% python3 -q
>>> import numpy as np
>>> np.set_printoptions(precision=4, suppress=True, linewidth=120, legacy="1.25")
>>> def rnd(a):
...     return np.round(a, 4) + 0
... 
>>> O, _ = np.linalg.qr(np.array([[1.3, -0.2, 0.4], [0.2, 0.7, 0.7], [-1.4, -0.3, 1.2]]))
>>> data = 2 * O
>>> print(rnd(data))
[[-1.3535  0.7922  1.2411]
 [-0.2082 -1.7719  0.9039]
 [ 1.4576  0.4825  1.2816]]
>>> vec = np.array([2, 0, 2])
>>> rhs = data @ vec
>>> print(rnd(rhs))
[-0.2247  1.3913  5.4785]
>>> print(rnd(np.linalg.solve(data, rhs)))
[2. 0. 2.]
>>> print(rnd(np.linalg.solve(data.T, data[2])))
[0. 0. 1.]
>>> print(rnd(np.linalg.solve(data, rhs + data[:, 1])))
[2. 1. 2.]
>>> print(rnd(np.linalg.solve(data, data[:, 2])))
[0. 0. 1.]
>>> print(rnd(data @ data.T))
[[4. 0. 0.]
 [0. 4. 0.]
 [0. 0. 4.]]
>>> print(rnd(np.linalg.pinv(data)))
[[-0.3384 -0.0521  0.3644]
 [ 0.198  -0.443   0.1206]
 [ 0.3103  0.226   0.3204]]
>>> print(rnd(np.linalg.svd(data, compute_uv=False)))
[2. 2. 2.]
>>> print(rnd(np.linalg.eigvals(data).sum().real))
-1.8438
>>> print(rnd(np.linalg.det(2 * data)), rnd(np.linalg.det(data)))
64.0 8.0
>>> print(rnd(np.poly(data)))
[ 1.      1.8438 -3.6876 -8.    ]
>>> print(rnd(np.einsum("ij,ji->", data, data)))
10.7747
>>> print(rnd(np.linalg.det(data.T)))
8.0
>>> print(rnd(np.linalg.det(data[::-1])))
-8.0
>>> print(rnd(np.einsum("ii->", data)))
-1.8438
>>> O, r_ = np.linalg.qr(data)
>>> print(rnd(O))
[[-0.6768  0.3961  0.6206]
 [-0.1041 -0.886   0.4519]
 [ 0.7288  0.2412  0.6408]]
>>> print(rnd(abs(r_[0, 0])), rnd(np.linalg.norm(data[:, 0])))
2.0 2.0
>>> print(rnd(np.linalg.norm(O[2] - O[0])))
1.4142
>>> print(rnd(np.linalg.norm(O, 2)))
1.0
>>> J = np.loadtxt("case6.csv", delimiter=",")
>>> print(J)
[[1.  0.  0. ]
 [0.5 0.5 0. ]
 [0.5 0.  0.5]]
>>> G = J.T @ J
>>> print(rnd(np.linalg.eigvalsh(G)[::-1]))
[1.5931 0.25   0.1569]
>>> print(np.diag(G))
[1.5  0.25 0.25]
>>> print(np.allclose(G, G.T))
True
>>> print(np.trace(G), (J ** 2).sum())
2.0 2.0
>>> print(G)
[[1.5  0.25 0.25]
 [0.25 0.25 0.  ]
 [0.25 0.   0.25]]
>>> vec = np.ones(3)
>>> for _ in range(3):
...     vec = G @ vec
...     vec /= np.linalg.norm(vec)
...     print(round(vec @ G @ vec, 4))
... 
1.5833
1.593
1.5931
>>> print(rnd(vec))
[0.9668 0.1806 0.1806]
>>> vec = np.array([-4, -2, -5])
>>> rhs = J @ vec
>>> print(rhs)
[-4.  -3.  -4.5]
>>> print(rnd(np.linalg.solve(J, rhs)))
[-4. -2. -5.]
>>> print(rnd(np.linalg.solve(J.T, J[1])))
[0. 1. 0.]
>>> print(rnd(np.linalg.solve(J, rhs + J[:, 0])))
[-3. -2. -5.]
>>> print(rnd(np.linalg.solve(J, -1 * rhs)))
[4. 2. 5.]
>>> ev, evecs = np.linalg.eig(J)
>>> print(ev)
[0.5 0.5 1. ]
>>> print(rnd(np.linalg.matrix_power(J - np.diag(np.diag(J)), 3)))
[[0. 0. 0.]
 [0. 0. 0.]
 [0. 0. 0.]]
>>> print(np.linalg.matrix_rank(J - J[0, 0] * np.eye(3)))
2
>>> print(J @ J)
[[1.   0.   0.  ]
 [0.75 0.25 0.  ]
 [0.75 0.   0.25]]
>>> print(rnd(np.sort(np.linalg.eigvals(J))))
[0.5 0.5 1. ]
>>> W0 = np.array([[9, 18, 9, 18],
...     [15, -6, 15, -6],
...     [-6, -12, -6, -12],
...     [-10, 4, -10, 4]])
>>> U, sv, vt = np.linalg.svd(W0)
>>> evecs = vt[:(sv > 1e-8).sum()]
>>> rng = np.random.default_rng(187)
>>> vec = W0[0] + 2 * W0[1] + rng.integers(2) * np.eye(4)[1]
>>> print(vec)
[39.  7. 39.  6.]
>>> print(rnd(np.linalg.norm(vec - evecs.T @ evecs @ vec)))
0.7071
>>> print(rnd(np.diag(evecs.T @ evecs)))
[0.5 0.5 0.5 0.5]
>>> t3 = np.stack([W0, 4 * W0, W0[::-1]])
>>> print(rnd(np.linalg.det(t3)))
[0. 0. 0.]
>>> print(np.linalg.matrix_rank(t3))
[2 2 2]
>>> print(np.einsum("bij,cij->bc", t3, t3))
[[ 1924  7696  -144]
 [ 7696 30784  -576]
 [ -144  -576  1924]]
>>> print(t3.sum(axis=0))
[[ 35  94  35  94]
 [ 69 -42  69 -42]
 [-15 -66 -15 -66]
 [-41  38 -41  38]]
>>> print(np.linalg.matrix_rank(t3.reshape(3, -1)))
2
>>> t3 = np.stack([data, 3 * data, data[::-1]])
>>> print(rnd(np.linalg.det(t3)))
[  8. 216.  -8.]
>>> print(np.linalg.matrix_rank(t3))
[3 3 3]
>>> print(rnd(t3.sum(axis=0)))
[[-3.9564  3.6513  6.2462]
 [-1.0412 -8.8595  4.5194]
 [ 4.477   2.7221  6.3676]]
>>> print(rnd(np.einsum("bij,cij->bc", t3, t3)))
[[ 12.  36.   4.]
 [ 36. 108.  12.]
 [  4.  12.  12.]]
>>> rk = np.linalg.matrix_rank(W0)
>>> print(rk)
2
>>> null = np.linalg.svd(W0)[2][rk:].T
>>> print(rnd(null @ null.T))
[[ 0.5  0.  -0.5  0. ]
 [ 0.   0.5  0.  -0.5]
 [-0.5  0.   0.5  0. ]
 [ 0.  -0.5  0.   0.5]]
>>> print(null.shape)
(4, 2)
>>> print(rnd(W0 @ null))
[[0. 0.]
 [0. 0.]
 [0. 0.]
 [0. 0.]]
>>> M = np.loadtxt("x.csv", delimiter=",")
>>> print(M)
[[ 3.1771  2.3962 -2.3439]
 [-1.3893 -1.0313  1.0628]
 [ 4.4844  3.2642 -3.3678]
 [ 2.9677  2.2569 -2.2435]
 [-5.6323 -4.0613  4.1363]
 [-8.4597 -6.3174  6.4249]
 [ 5.3278  3.9004 -3.978 ]
 [-1.1181 -0.8671  0.9973]
 [-1.0782 -0.8209  0.6877]
 [-1.1326 -0.8082  0.8508]
 [ 4.5838  3.2944 -3.2551]
 [ 4.5255  3.1803 -3.4954]
 [-1.1793 -1.012   1.0335]
 [-7.3971 -5.4355  5.4968]
 [-4.7424 -3.203   3.2679]
 [ 4.0837  3.0256 -2.9849]]
>>> print(np.linalg.cond(M) > 100)
True
>>> print(np.argsort(-np.linalg.norm(M, axis=0).round(6), kind="stable")[:3])
[0 2 1]
>>> print([round(float(x), 4) for x in np.linalg.svd(M, compute_uv=False)[:3]])
[25.557, 0.3738, 0.253]
>>> vec = np.array([-6, 2, -6])
>>> rhs = M @ vec
>>> print(rnd(np.linalg.solve(M.T @ M, M.T @ rhs)))
[-6.  2. -6.]
>>> rhs = rhs + 0.3 * rng.normal(size=16)
>>> print(rnd(rhs))
[ 0.3688 -0.0729 -0.3494 -0.0661  0.9154 -0.2587 -0.3996 -0.8158  0.6463 -0.1691 -1.9106  0.5521 -1.3757  0.5471
  2.5078 -0.2595]
>>> beta, *_ = np.linalg.lstsq(M, rhs)
>>> print(beta.round())
[-6.  2. -6.]
>>> m1 = np.loadtxt("arr.csv", delimiter=",")
>>> print(m1)
[[17.  0.  0.]
 [ 2.  0.  2.]
 [ 0. 15.  0.]
 [ 8.  5.  0.]
 [23.  0.  4.]
 [ 2.  0. 18.]
 [ 5.  4.  0.]
 [ 0. 10.  0.]
 [ 0.  0. 16.]
 [ 0. 12.  4.]
 [23.  0.  0.]
 [ 0. 11.  0.]
 [ 0.  9.  6.]
 [14.  0.  0.]
 [23.  0.  0.]
 [ 8.  0.  2.]
 [ 0. 11.  0.]
 [ 0. 13.  0.]
 [ 8.  3.  0.]
 [ 0. 13.  0.]
 [ 0.  0. 12.]]
>>> cen = m1 - m1.mean(axis=0)
>>> U, sv, vt = np.linalg.svd(cen, full_matrices=False)
>>> print(rnd(np.abs(vt[-1])))
[0.4235 0.7149 0.5564]
>>> print(rnd(sv))
[42.1584 28.3233 11.1818]
>>> print(rnd((sv ** 2).sum() ** 2 / (sv ** 4).sum()))
1.9158
>>> print(np.abs(U[:, 0]).argmax())
10
>>> print((np.sign(U[:, 0]) == np.sign(U[0, 0])).astype(int))
[1 0 0 1 1 0 0 0 0 0 1 0 0 1 1 1 0 0 1 0 0]
>>> print(np.abs(vt[0]).argmax())
0
>>> basis = m1[[19, 12]].astype(float)
>>> for _ in range(4):
...     labels = np.linalg.norm(m1[:, None] - basis, axis=-1).argmin(axis=1)
...     basis = np.array([m1[labels == j].mean(axis=0) for j in range(2)])
... 
>>> print(labels)
[1 1 0 1 1 1 1 0 1 0 1 0 0 1 1 1 0 0 1 0 1]
>>> print(np.abs(basis[1] - basis[0]).argmax())
1
>>> print(rnd(basis))
[[ 0.     11.75    1.25  ]
 [10.2308  0.9231  4.1538]]
>>> print(rnd(basis[1] - basis[0]))
[ 10.2308 -10.8269   2.9038]
>>> print(np.bincount(labels))
[ 8 13]
>>> E = np.array([[1, -1, 2], [0, -2, 1], [4, 2, 5], [4, 2, 5]])
>>> print(rnd(np.trace(np.linalg.pinv(E) @ E)))
2.0
>>> print(np.allclose(E[:-1].T @ np.linalg.lstsq(E[:-1].T, E[-1])[0], E[-1]))
True
>>> print(np.linalg.lstsq(E[:-1].T, E[-1])[2])
2
>>> print(rnd(E @ np.linalg.pinv(E) @ E))
[[ 1. -1.  2.]
 [ 0. -2.  1.]
 [ 4.  2.  5.]
 [ 4.  2.  5.]]
>>> mat = np.load("sample10.npy")
>>> print(mat)
[[ 0.06 -0.28 -0.14 -0.2 ]
 [-0.54  2.52  1.26  1.8 ]]
>>> A2 = mat + rng.integers(-2, 3, (2, 1)) @ rng.integers(-2, 3, (1, 4))
>>> print(A2)
[[-0.94 -0.28 -0.14 -2.2 ]
 [ 1.46  2.52  1.26  5.8 ]]
>>> print(np.abs(A2 - mat).sum(axis=1))
[3. 6.]
>>> W1 = np.array([[5, 1], [0, 5], [1, 1], [5, 0]])
>>> beta = np.array([-2, 1])
>>> act = np.maximum(A2 @ W1 + beta, 0)
>>> print((act > 0).astype(int))
[[0 0]
 [1 1]]
>>> print((act > 0).mean(axis=0))
[0.5 0.5]
>>> basis = np.array([[-2, 3, -1], [1, -1, 0]])
>>> print(W1 @ basis)
[[ -9  14  -5]
 [  5  -5   0]
 [ -1   2  -1]
 [-10  15  -5]]
>>> print((act @ basis).round(6).argmax(axis=1))
[0 1]
>>> rk = np.linalg.matrix_rank(mat)
>>> print(rk)
1
>>> null = np.linalg.svd(mat)[2][rk:].T
>>> print(rnd(null @ null.T))
[[ 0.9746  0.1186  0.0593  0.0847]
 [ 0.1186  0.4463 -0.2768 -0.3955]
 [ 0.0593 -0.2768  0.8616 -0.1977]
 [ 0.0847 -0.3955 -0.1977  0.7175]]
>>> print([int(np.linalg.matrix_rank(mat[:i])) for i in range(1, len(mat) + 1)])
[1, 1]
>>> print(np.linalg.matrix_rank(mat.T @ mat), np.linalg.matrix_rank(mat @ mat.T))
1 1
>>> print([int(np.linalg.matrix_rank(mat[:, :j + 1])) for j in range(4)])
[1, 1, 1, 1]
>>> print(rnd(mat @ null))
[[0. 0. 0.]
 [0. 0. 0.]]
